$ python3 -q
>>> import numpy as np
>>> from numpy import linalg as LA
>>> np.set_printoptions(suppress=True, linewidth=160)
>>> mat = np.array([[-18.8, -8.6, 1.3],
...     [-5.7, -1.1, -0.6],
...     [-4.0, -0.3, -0.9],
...     [-3.4, -0.1, -1.0],
...     [-2.8, 0.1, -1.0],
...     [-2.4, 0.2, -1.1],
...     [-1.0, 0.4, -1.1],
...     [-0.6, 0.4, -1.1],
...     [0.0, 0.1, 0.4],
...     [0.0, 0.2, 0.9],
...     [0.2, 0.7, 1.5],
...     [0.8, 2.1, 2.8],
...     [5.9, 10.6, 6.9],
...     [15.7, 24.8, 11.3]])
>>> print(mat)
[[-18.8  -8.6   1.3]
 [ -5.7  -1.1  -0.6]
 [ -4.   -0.3  -0.9]
 [ -3.4  -0.1  -1. ]
 [ -2.8   0.1  -1. ]
 [ -2.4   0.2  -1.1]
 [ -1.    0.4  -1.1]
 [ -0.6   0.4  -1.1]
 [  0.    0.1   0.4]
 [  0.    0.2   0.9]
 [  0.2   0.7   1.5]
 [  0.8   2.1   2.8]
 [  5.9  10.6   6.9]
 [ 15.7  24.8  11.3]]
>>> U, sig, Vh = LA.svd(mat, full_matrices=False)
>>> print(np.round(np.cumsum(sig ** 2) / np.sum(sig ** 2), 1))
[0.9 1.  1. ]
>>> print(round(np.sqrt((sig ** 2).sum()), 1), round(float(LA.norm(mat)), 1))
41.4 41.4
>>> print(np.round(sig / sig[0], 1))
[1.  0.4 0.1]
>>> print(np.round(Vh @ Vh.T, 1) + 0)
[[1. 0. 0.]
 [0. 1. 0.]
 [0. 0. 1.]]
>>> print(U.shape, sig.shape, Vh.shape)
(14, 3) (3,) (3, 3)
>>> print(np.abs(U[:, 0]).round(6).argmax())
13
>>> Y = np.array([[-0.2], [-0.8], [-0.8], [-0.6]])
>>> Z = np.array([[1.4, 0.7, 0.5, -1.1]])
>>> M = Y @ Z
>>> print(M.round(1))
[[-0.3 -0.1 -0.1  0.2]
 [-1.1 -0.6 -0.4  0.9]
 [-1.1 -0.6 -0.4  0.9]
 [-0.8 -0.4 -0.3  0.7]]
>>> print(LA.cond(M) > 100)
True
>>> print([round(float(x), 1) for x in LA.svd(M, compute_uv=False)[:3]])
[2.6, 0.0, 0.0]
>>> print(np.argsort(-LA.norm(M, axis=0).round(6), kind="stable")[:3])
[0 3 1]
>>> print(LA.matrix_rank(M, rtol=0.1))
1
>>> print(round(float(LA.norm(M, 2) / LA.norm(M)), 1))
1.0
>>> rk = LA.matrix_rank(M)
>>> print(rk)
1
>>> ns = LA.svd(M)[2][rk:].T
>>> print(np.round(ns @ ns.T, 1))
[[ 0.5 -0.3 -0.2  0.4]
 [-0.3  0.9 -0.1  0.2]
 [-0.2 -0.1  0.9  0.1]
 [ 0.4  0.2  0.1  0.7]]
>>> print([int(LA.matrix_rank(M[:i])) for i in range(1, len(M) + 1)])
[1, 1, 1, 1]
>>> print([int(LA.matrix_rank(M[:, :j + 1])) for j in range(4)])
[1, 1, 1, 1]
>>> print(np.round(M @ M, 1))
[[ 0.2  0.1  0.1 -0.1]
 [ 0.6  0.3  0.2 -0.5]
 [ 0.6  0.3  0.2 -0.5]
 [ 0.5  0.2  0.2 -0.4]]
>>> print(np.round(LA.matrix_power(M, 2), 1))
[[ 0.2  0.1  0.1 -0.1]
 [ 0.6  0.3  0.2 -0.5]
 [ 0.6  0.3  0.2 -0.5]
 [ 0.5  0.2  0.2 -0.4]]
>>> print(np.round((M + M.T) / 2, 1))
[[-0.3 -0.6 -0.6 -0.3]
 [-0.6 -0.6 -0.5  0.2]
 [-0.6 -0.5 -0.4  0.3]
 [-0.3  0.2  0.3  0.7]]
>>> print(np.round((M - M.T) / 2, 1))
[[ 0.   0.5  0.5  0.5]
 [-0.5  0.   0.1  0.6]
 [-0.5 -0.1  0.   0.6]
 [-0.5 -0.6 -0.6  0. ]]
>>> print(np.allclose(M @ M.T, M.T @ M))
False
